% ipython --no-banner

In [1]: import numpy as np

In [2]: np.set_printoptions(precision=1, suppress=True, linewidth=200)

In [3]: feats = 0.2 ** np.abs(np.subtract.outer(np.arange(7), np.arange(7)))

In [4]: feats.round(1) + 0
Out[4]: 
array([[1. , 0.2, 0. , 0. , 0. , 0. , 0. ],
       [0.2, 1. , 0.2, 0. , 0. , 0. , 0. ],
       [0. , 0.2, 1. , 0.2, 0. , 0. , 0. ],
       [0. , 0. , 0.2, 1. , 0.2, 0. , 0. ],
       [0. , 0. , 0. , 0.2, 1. , 0.2, 0. ],
       [0. , 0. , 0. , 0. , 0.2, 1. , 0.2],
       [0. , 0. , 0. , 0. , 0. , 0.2, 1. ]])

In [5]: f, g = feats[2], feats[4]

In [6]: round(float(f @ g), 1)
Out[6]: 0.1

In [7]: pr = (f @ g) / (f @ f) * f

In [8]: round((g - pr) @ f, 1)
Out[8]: np.float64(0.0)

In [9]: np.round(np.outer(f, g), 1) + 0
Out[9]: 
array([[0. , 0. , 0. , 0. , 0. , 0. , 0. ],
       [0. , 0. , 0. , 0. , 0.2, 0. , 0. ],
       [0. , 0. , 0. , 0.2, 1. , 0.2, 0. ],
       [0. , 0. , 0. , 0. , 0.2, 0. , 0. ],
       [0. , 0. , 0. , 0. , 0. , 0. , 0. ],
       [0. , 0. , 0. , 0. , 0. , 0. , 0. ],
       [0. , 0. , 0. , 0. , 0. , 0. , 0. ]])

In [10]: B = feats / np.linalg.norm(feats, axis=1, keepdims=True)

In [11]: G = B @ B.T

In [12]: np.linalg.norm(B, axis=1)
Out[12]: array([1., 1., 1., 1., 1., 1., 1.])

In [13]: np.round(np.degrees(np.arccos(np.clip(G[0, 2], -1, 1))), 1)
Out[13]: np.float64(83.4)

In [14]: (G - 2 * np.eye(7)).round(6).argmax(axis=1)
Out[14]: array([1, 0, 1, 2, 3, 6, 5])

In [15]: G[0].round(1) + 0
Out[15]: array([1. , 0.4, 0.1, 0. , 0. , 0. , 0. ])

In [16]: feats.sum(axis=1)
Out[16]: array([1.2, 1.4, 1.5, 1.5, 1.5, 1.4, 1.2])

In [17]: np.round(feats - feats[0], 1) + 0
Out[17]: 
array([[ 0. ,  0. ,  0. ,  0. ,  0. ,  0. ,  0. ],
       [-0.8,  0.8,  0.2,  0. ,  0. ,  0. ,  0. ],
       [-1. ,  0. ,  1. ,  0.2,  0. ,  0. ,  0. ],
       [-1. , -0.2,  0.2,  1. ,  0.2,  0. ,  0. ],
       [-1. , -0.2,  0. ,  0.2,  1. ,  0.2,  0. ],
       [-1. , -0.2,  0. ,  0. ,  0.2,  1. ,  0.2],
       [-1. , -0.2,  0. ,  0. ,  0. ,  0.2,  1. ]])
